% python3 -q
>>> import numpy as np
>>> import numpy.linalg as la
>>> np.set_printoptions(suppress=True, linewidth=120)
>>> def tidy(a):
...     return np.round(a, 1) + 0
... 
>>> E = np.load("block7.npy")
>>> E
array([[ -3,   2,  -3,   2],
       [ -3,   3,  -3,   4],
       [ -3,   1,  -2,   1],
       [ -4,   2,   1,   3],
       [ -5,   4,   3,   4],
       [ -5,   5,   1,   6],
       [ -5,   3,   3,   7],
       [ -3,   2,   0,   4],
       [  0,   0,   2,   4],
       [ -2,   0,   1,   1],
       [ -2,   3,   1,   2],
       [ -5,   1,   3,   2],
       [ -5,   2,   5,  -1],
       [ -4,   5,   4,  -4],
       [ -2,   5,   7,  -3],
       [ -1,   4,   8,  -3],
       [  1,   3,   8,  -2],
       [ -2,   4,   5,   1],
       [ -2,   7,   8,   4],
       [ -2,   7,   6,   4],
       [ -2,   4,   8,   3],
       [ -4,   6,  10,   3],
       [ -1,   7,   8,   1],
       [ -4,   8,  10,   3],
       [ -7,   7,  11,   2],
       [ -8,   7,  11,   2],
       [ -7,   5,   9,   4],
       [-10,   2,   9,   7],
       [-10,   5,   6,   8],
       [ -7,   4,   6,  10],
       [ -9,   3,   7,  13],
       [-10,   0,   9,  13],
       [ -9,   2,  12,  14],
       [ -9,   5,  14,  13],
       [-11,   4,  17,  14],
       [-10,   6,  15,  15],
       [ -8,   3,  12,  12],
       [-10,   4,   9,  15],
       [-13,   7,   9,  15],
       [-14,  10,   7,  12],
       [-11,   9,  10,  13],
       [ -9,  10,  11,  14]])
>>> gram = np.cov(E, rowvar=False)
>>> tidy(np.corrcoef(E.T))
array([[ 1. , -0.3, -0.5, -0.8],
       [-0.3,  1. ,  0.5,  0.2],
       [-0.5,  0.5,  1. ,  0.5],
       [-0.8,  0.2,  0.5,  1. ]])
>>> np.argsort(-E.std(axis=0).round(6), kind="stable")
array([3, 2, 0, 1])
>>> tidy(np.corrcoef(E[:, 1], E[:, 3])[0, 1])
np.float64(0.2)
